% ipython --no-banner

In [1]: import numpy as np

In [2]: import numpy.linalg as la

In [3]: np.set_printoptions(precision=1, suppress=True, linewidth=140)

In [4]: def rnd(a):
   ...:     return np.round(a, 1) + 0
   ...: 

In [5]: feats = np.load("mat.npy")

In [6]: print(feats)
[[-1.1 -0.5 -0.1  2.3  0.3 -0.7  0.3  0.3 -0.3  0.9  0.4 -0.9  1.3 -1.1]
 [ 0.1  1.2  1.1 -0.4  0.2 -0.2  0.4  0.8 -1.1 -0.9 -1.6 -1.1  0.9 -1. ]
 [ 1.6 -0.5  0.6 -0.7 -0.2  0.8 -0.5  0.8 -0.8  0.9 -0.3 -1.2  0.   1.3]
 [-0.8 -0.8 -0.1  2.2  0.6 -0.4  0.3  0.9 -0.3  1.   0.5 -1.   1.1 -1.2]
 [ 0.8  0.4 -0.1  2.1  1.8  0.7 -0.2 -0.5  0.7  0.4  0.4 -1.1 -0.2  0.4]
 [ 0.5 -0.2  2.1  0.7  0.4 -0.3  1.1  0.5 -1.5 -0.9 -1.5 -0.4  0.  -0.5]
 [ 0.6  0.9  1.4 -1.2 -0.7  0.5 -0.7 -0.5  0.1 -0.2 -0.8 -0.9  1.3  0. ]
 [ 1.5  0.1  0.8 -0.7  1.5  0.4  2.1 -0.4  0.6  0.2  0.9 -0.3  0.3  0.4]
 [-0.9 -1.4 -1.6 -0.5 -0.1 -0.5  0.5  0.1  1.2  0.4  0.4 -0.1 -0.2 -1.3]
 [-0.3  0.   0.3  0.9 -0.5  2.3  0.1  0.9 -1.9  1.6 -1.2 -0.4 -1.8  0.4]
 [-0.2 -0.6  0.2 -0.4 -1.   1.5 -1.   0.3 -1.  -0.5 -0.9 -0.5 -0.3  1.9]
 [-0.2 -0.7 -0.1  0.  -0.4 -1.3  0.1  1.6 -0.3 -0.2 -0.1  0.4 -1.1  1.3]
 [-2.2 -0.1 -0.5 -1.3  0.5 -0.1  0.  -1.   0.5  0.1  0.4  0.7  0.4 -1. ]]

In [7]: def softmax(z):
   ...:     e = np.exp(z - z.max(axis=-1, keepdims=True))
   ...:     return e / e.sum(axis=-1, keepdims=True)
   ...: 

In [8]: print(rnd(softmax(feats[7])))
[0.1 0.  0.1 0.  0.1 0.  0.3 0.  0.1 0.  0.1 0.  0.  0. ]

In [9]: print(rnd(softmax(feats[7] + -2)))
[0.1 0.  0.1 0.  0.1 0.  0.3 0.  0.1 0.  0.1 0.  0.  0. ]

In [10]: att = feats @ feats.T / np.sqrt(14)

In [11]: print(rnd(softmax(att)[7] @ feats))
[ 1.1  0.1  0.7 -0.3  1.1  0.3  1.4 -0.2  0.3  0.2  0.5 -0.4  0.3  0.3]

In [12]: F = np.loadtxt("w.csv", delimiter=",")

In [13]: print(F)
[[  0.   2.   0.   2.  -1.]
 [ -2.   3.   2.  -1.  -1.]
 [ -5.   4.   5.  -2.  -1.]
 [ -8.   7.   4.  -1.   0.]
 [-11.   9.   2.  -2.   2.]
 [-10.   7.   0.  -1.   0.]
 [ -9.   4.   2.  -2.   2.]
 [-12.   7.   4.  -5.   2.]
 [-10.   4.   2.  -2.   5.]
 [-13.   1.   0.  -3.   6.]
 [-11.   2.   3.  -1.   5.]
 [-10.   4.   3.  -1.   7.]
 [ -9.   7.   3.  -3.   8.]
 [ -7.   8.   0.  -1.   9.]
 [ -9.   8.  -3.   2.   6.]
 [-10.   5.  -1.   4.   4.]
 [ -9.   5.  -1.   3.   2.]
 [-12.   3.  -1.   1.   2.]
 [-12.   2.  -1.  -2.   0.]
 [-10.   4.  -2.  -1.  -1.]
 [ -8.   7.   0.  -2.  -1.]
 [-10.   5.   3.   1.  -2.]
 [ -7.   2.   6.  -2.  -1.]
 [ -4.  -1.   5.  -5.   0.]
 [ -5.  -2.   5.  -7.   3.]
 [ -8.  -1.   6.  -6.   0.]
 [ -7.  -2.   7.  -4.  -2.]
 [-10.  -4.   4.  -6.   0.]
 [-10.  -1.   5.  -9.   3.]
 [ -7.  -3.   4. -12.   2.]
 [ -9.  -5.   4. -13.   5.]
 [-10.  -5.   2. -16.   8.]
 [ -8.  -5.   4. -14.   9.]
 [ -7.  -2.   6. -15.   9.]
 [ -6.   1.   5. -13.   8.]
 [ -9.   2.   3. -13.   9.]
 [ -7.   5.   1. -15.   9.]
 [ -7.   2.   3. -13.   6.]
 [ -4.   3.   5. -13.   9.]
 [ -1.   0.   7. -12.   9.]]

In [14]: dist = la.norm(F[:, None] - F[None], axis=-1)

In [15]: print(np.flatnonzero(dist[2] < dist.mean() / 2))
[ 1  2  3 22]

In [16]: print(rnd(dist[:5, :5]))
[[ 0.   4.2  8.4 10.7 14.1]
 [ 4.2  0.   4.5  7.5 11.3]
 [ 8.4  4.5  0.   4.6  8.9]
 [10.7  7.5  4.6  0.   4.7]
 [14.1 11.3  8.9  4.7  0. ]]
